$ python3 -q
>>> import numpy as np
>>> from numpy import linalg as LA
>>> np.set_printoptions(precision=2, suppress=True, linewidth=200)
>>> def rd(a):
...     return np.round(a, 2) + 0
... 
>>> A2 = np.array([[0.5], [1.1], [-0.6], [-0.9]])
>>> Z = np.array([[0.3, -0.6, 0.3, -0.6, 1.2, 1.1, 0.8, 2.1]])
>>> K = A2 @ Z
>>> rd(K)
array([[ 0.15, -0.3 ,  0.15, -0.3 ,  0.6 ,  0.55,  0.4 ,  1.05],
       [ 0.33, -0.66,  0.33, -0.66,  1.32,  1.21,  0.88,  2.31],
       [-0.18,  0.36, -0.18,  0.36, -0.72, -0.66, -0.48, -1.26],
       [-0.27,  0.54, -0.27,  0.54, -1.08, -0.99, -0.72, -1.89]])
>>> # columns 0 and 2 are equal
>>> left, s, Vh = LA.svd(K)
>>> rd(s)
array([4.76, 0.  , 0.  , 0.  ])
>>> A2 = left[:, :1] @ np.diag(s[:1]) @ Vh[:1]
>>> LA.matrix_rank(A2)
np.int64(1)
>>> K.shape
(4, 8)
>>> LA.matrix_rank(K)
np.int64(1)
>>> np.unravel_index(np.abs(K).argmax(), K.shape)
(np.int64(1), np.int64(7))
>>> rd(K.sum(axis=0))
array([ 0.03, -0.06,  0.03, -0.06,  0.12,  0.11,  0.08,  0.21])
>>> rd(LA.norm(K))
np.float64(4.76)
>>> rd(K @ LA.pinv(K) @ K)
array([[ 0.15, -0.3 ,  0.15, -0.3 ,  0.6 ,  0.55,  0.4 ,  1.05],
       [ 0.33, -0.66,  0.33, -0.66,  1.32,  1.21,  0.88,  2.31],
       [-0.18,  0.36, -0.18,  0.36, -0.72, -0.66, -0.48, -1.26],
       [-0.27,  0.54, -0.27,  0.54, -1.08, -0.99, -0.72, -1.89]])
>>> LA.lstsq(K[:-1].T, K[-1])[2]
np.int32(1)
>>> rd(np.trace(LA.pinv(K) @ K))
np.float64(1.0)
>>> rd(K.ravel(order="F"))
array([ 0.15,  0.33, -0.18, -0.27, -0.3 , -0.66,  0.36,  0.54,  0.15,  0.33, -0.18, -0.27, -0.3 , -0.66,  0.36,  0.54,  0.6 ,  1.32, -0.72, -1.08,  0.55,  1.21, -0.66, -0.99,  0.4 ,  0.88, -0.48,
       -0.72,  1.05,  2.31, -1.26, -1.89])
>>> t3 = K.reshape(4, 2, -1)
>>> rd(t3.transpose(1, 0, 2))
array([[[ 0.15, -0.3 ,  0.15, -0.3 ],
        [ 0.33, -0.66,  0.33, -0.66],
        [-0.18,  0.36, -0.18,  0.36],
        [-0.27,  0.54, -0.27,  0.54]],

       [[ 0.6 ,  0.55,  0.4 ,  1.05],
        [ 1.32,  1.21,  0.88,  2.31],
        [-0.72, -0.66, -0.48, -1.26],
        [-1.08, -0.99, -0.72, -1.89]]])
>>> rd(t3.sum(axis=1))
array([[ 0.75,  0.25,  0.55,  0.75],
       [ 1.65,  0.55,  1.21,  1.65],
       [-0.9 , -0.3 , -0.66, -0.9 ],
       [-1.35, -0.45, -0.99, -1.35]])
>>> rd(LA.norm(K, 2) / LA.norm(K))
np.float64(1.0)
>>> LA.cond(K) > 100
np.True_
>>> F = np.load("m.npy")
>>> rd(F)
array([[ -4.55, -11.84,  13.29,  -5.46,   0.59],
       [ -3.82, -10.68,  11.77,  -4.21,   0.84],
       [ -3.79, -10.64,  11.71,  -4.17,   0.85],
       [ -1.82,  -7.04,   6.8 ,  -1.04,   1.18],
       [ -1.58,  -6.51,   6.07,  -0.7 ,   1.17],
       [ -1.08,  -5.23,   4.31,  -0.08,   1.04],
       [ -0.44,  -2.79,   1.38,   0.28,   0.49],
       [ -0.22,  -1.34,   0.31,   0.11,   0.13],
       [ -0.15,  -0.88,   0.13,   0.05,   0.06],
       [  0.05,   0.22,   0.01,   0.  ,   0.  ],
       [  0.8 ,   2.7 ,   0.9 ,   0.66,   0.55],
       [  1.52,   4.31,   1.95,   1.65,   1.31],
       [  2.91,   6.84,   3.87,   3.84,   2.89],
       [  3.51,   7.83,   4.67,   4.86,   3.6 ],
       [  3.59,   7.95,   4.77,   4.99,   3.69],
       [  4.04,   8.67,   5.35,   5.77,   4.22],
       [  4.36,   9.16,   5.75,   6.32,   4.6 ],
       [  5.48,  10.81,   7.11,   8.29,   5.92],
       [ 10.12,  17.1 ,  12.19,  16.74,  11.42],
       [ 13.32,  21.15,  15.35,  22.72,  15.2 ]])
>>> # rank 3
>>> LA.cond(F) > 100
np.True_
>>> [round(float(x), 2) for x in LA.svd(F, compute_uv=False)[:3]]
[61.02, 32.41, 6.37]
>>> cen = F - F.mean(axis=0)
>>> vecs = LA.svd(cen)[2][:3]
>>> A2 = cen - cen @ vecs.T @ vecs
>>> rd(np.diag(vecs.T @ vecs))
array([0.14, 0.97, 0.95, 0.72, 0.22])
>>> rd(A2.std(axis=0))
array([0., 0., 0., 0., 0.])
>>> rd(LA.norm(A2) / LA.norm(cen))
np.float64(0.0)
>>> rd(np.cov(cen @ vecs.T, rowvar=False))
array([[162.69,   0.  ,   0.  ],
       [  0.  ,  26.36,   0.  ],
       [  0.  ,   0.  ,   1.96]])
>>> LA.norm(A2, axis=1).round(6).argmax()
np.int64(0)
>>> rd(np.trace(LA.pinv(F) @ F))
np.float64(3.0)
>>> np.abs(np.diag(LA.qr(F)[1])) > 1e-9
array([ True,  True,  True, False, False])
>>> np.unique(F.round(6), axis=0).shape
(20, 5)
>>> labels = F[:, 1] > np.median(F[:, 1])
>>> r0 = F[labels].mean(axis=0) - F[~labels].mean(axis=0)
>>> rd(r0)
array([ 6.71, 15.33,  0.61,  9.1 ,  4.71])
>>> labels.astype(int)
array([0, 0, 0, 0, 0, 0, 0, 0, 0, 0, 1, 1, 1, 1, 1, 1, 1, 1, 1, 1])
>>> ((F - F.mean(axis=0)) @ r0 > 0).astype(int)
array([0, 0, 0, 0, 0, 0, 0, 0, 0, 0, 0, 1, 1, 1, 1, 1, 1, 1, 1, 1])
>>> M = np.load("run10.npy")
>>> M
array([[  0,   0,   0,   6,   3,  -9],
       [  0,   0,   0,  -3,  -9,   9],
       [  0,   0,   0,   3,   0,   6],
       [  6,   3,  -9,  -8,  -4,  12],
       [ -3,  -9,   9,   4,  12, -12],
       [  3,   0,   6,  -4,   0,  -8]])
>>> th = np.radians(180)
>>> R = np.eye(6)
>>> R[4, 4] = R[3, 3] = np.cos(th)
>>> R[4, 3], R[3, 4] = -np.sin(th), np.sin(th)
>>> rd(R)
array([[ 1.,  0.,  0.,  0.,  0.,  0.],
       [ 0.,  1.,  0.,  0.,  0.,  0.],
       [ 0.,  0.,  1.,  0.,  0.,  0.],
       [ 0.,  0.,  0., -1.,  0.,  0.],
       [ 0.,  0.,  0.,  0., -1.,  0.],
       [ 0.,  0.,  0.,  0.,  0.,  1.]])
>>> A2 = M @ R.T
>>> rd(LA.svd(M, compute_uv=False)), rd(LA.svd(A2, compute_uv=False))
(array([31.82, 10.5 ,  9.11,  8.43,  3.01,  2.42]), array([31.82, 10.5 ,  9.11,  8.43,  3.01,  2.42]))
>>> np.allclose(LA.norm(M, axis=1), LA.norm(A2, axis=1))
True
>>> rd(LA.det(R)), np.trace(R)
(np.float64(1.0), np.float64(2.0))
>>> np.allclose(M @ M.T, A2 @ A2.T)
True
>>> np.abs(A2 - M).max(axis=0)
array([ 0.,  0.,  0., 16., 24.,  0.])
